$ python -q
>>> import numpy as np
>>> np.set_printoptions(suppress=True, linewidth=100)
>>> feats = np.load("m.npy")
>>> print(feats.round(2))
[[ 0.97  0.26  0.  ]
 [-0.26  0.97  0.  ]
 [ 0.    0.    1.  ]]
>>> print(np.round(feats @ feats, 2))
[[ 0.87  0.5   0.  ]
 [-0.5   0.87  0.  ]
 [ 0.    0.    1.  ]]
>>> print(round(float(np.linalg.det(feats)), 2))
1.0
>>> print(np.round(np.sort(np.linalg.eigvals(feats).real), 2))
[0.97 0.97 1.  ]
>>> Q = feats.astype(float).copy()
>>> for j in range(3):
...     Q[:, j] -= Q[:, :j] @ (Q[:, :j].T @ Q[:, j])
...     Q[:, j] /= np.linalg.norm(Q[:, j])
... 
>>> print(Q.round(2))
[[ 0.97  0.26  0.  ]
 [-0.26  0.97  0.  ]
 [ 0.    0.    1.  ]]
>>> A2 = np.array([[2, 8, -6], [0, 6, 5], [4, -9, -3]])
>>> print(np.round(np.einsum("ik,kj->ji", Q, A2), 2))
[[ 1.93 -0.52  4.  ]
 [ 9.28  3.73 -9.  ]
 [-4.5   6.38 -3.  ]]
>>> print(np.round(Q @ A2, 2))
[[ 1.93  9.28 -4.5 ]
 [-0.52  3.73  6.38]
 [ 4.   -9.   -3.  ]]
>>> print(np.einsum("ij,ij->i", Q, Q))
[1. 1. 1.]
>>> print(np.linalg.matrix_rank(Q @ A2))
3
>>> rng = np.random.default_rng(9175)
>>> data = rng.normal(size=(25, 4))
>>> data = 3 * data / np.linalg.norm(data, axis=1, keepdims=True)
>>> print(data.round(2))
[[ 1.2  -2.1   0.84  1.56]
 [-2.14  0.19  1.64  1.3 ]
 [ 1.57  1.5   0.83  1.9 ]
 [ 1.75 -2.36 -0.43 -0.41]
 [-0.6   1.24  0.27  2.65]
 [ 2.01 -0.84 -1.71 -1.16]
 [-1.95 -1.61  1.43  0.75]
 [ 1.05  0.77 -1.91 -1.91]
 [-1.46 -0.23  0.85  2.47]
 [-1.58  0.71 -2.16  1.16]
 [ 1.17 -0.02 -0.41  2.73]
 [ 2.01 -0.88  0.32  2.02]
 [-2.67  1.29 -0.15 -0.42]
 [-1.33  1.44  1.97  1.13]
 [ 1.97 -0.02  0.78 -2.12]
 [ 1.29 -2.7  -0.09  0.25]
 [ 1.1   0.95 -2.62 -0.13]
 [ 1.87 -1.53  0.78 -1.59]
 [-0.67  2.08 -1.29  1.6 ]
 [-2.29  1.52 -0.8   0.91]
 [ 1.48  2.53  0.22  0.58]
 [-1.85 -0.52  1.53  1.72]
 [ 1.29  2.15 -1.64  0.17]
 [ 0.3  -0.45 -2.15  2.02]
 [-0.83 -0.02  2.87  0.23]]
>>> x = np.array([-2, -2, -2, -1])
>>> target = data @ x
>>> print(np.round(np.linalg.pinv(data) @ data, 2) + 0)
[[1. 0. 0. 0.]
 [0. 1. 0. 0.]
 [0. 0. 1. 0.]
 [0. 0. 0. 1.]]
>>> target = target + 0.3 * rng.normal(size=25)
>>> print(target.round(2))
[-1.55 -0.73 -9.41  2.09 -4.89  2.14  3.95  2.55 -0.18  4.74 -4.59 -5.02  3.2  -5.56 -3.52  3.27
  1.43 -0.86 -1.9   2.45 -9.38  0.09 -3.67  3.12 -4.47]
>>> b, *_ = np.linalg.lstsq(data, target)
>>> print(b.round(2))
[-2.05 -2.07 -2.07 -0.98]
>>> left, sig, Vh = np.linalg.svd(data, full_matrices=False)
>>> print(np.round(left.T @ data @ Vh.T, 2) + 0)
[[9.43 0.   0.   0.  ]
 [0.   7.87 0.   0.  ]
 [0.   0.   6.77 0.  ]
 [0.   0.   0.   5.32]]
>>> print(sig.round(2))
[9.43 7.87 6.77 5.32]
>>> W0 = np.load("arr.npy")
>>> print(W0)
[[ 1 -2 -2  0  2]
 [ 0  1  2 -2  1]
 [ 0  0  2 -3  2]
 [ 0  0  0  1 -2]
 [ 0  0  0  0 -2]]
>>> # triangular, det is the product of the diagonal
>>> lab = rng.permutation(3)
>>> print(lab)
[2 0 1]
>>> A2 = feats[lab][:, lab]
>>> print(np.allclose(A2, feats))
False
>>> print(A2.round(2))
[[ 1.    0.    0.  ]
 [ 0.    0.97  0.26]
 [ 0.   -0.26  0.97]]
>>> print(np.prod(np.diag(W0)), round(float(np.linalg.det(W0)), 2))
-4 -4.0
>>> print(np.linalg.matrix_rank(W0 - W0[0, 0] * np.eye(5)))
4
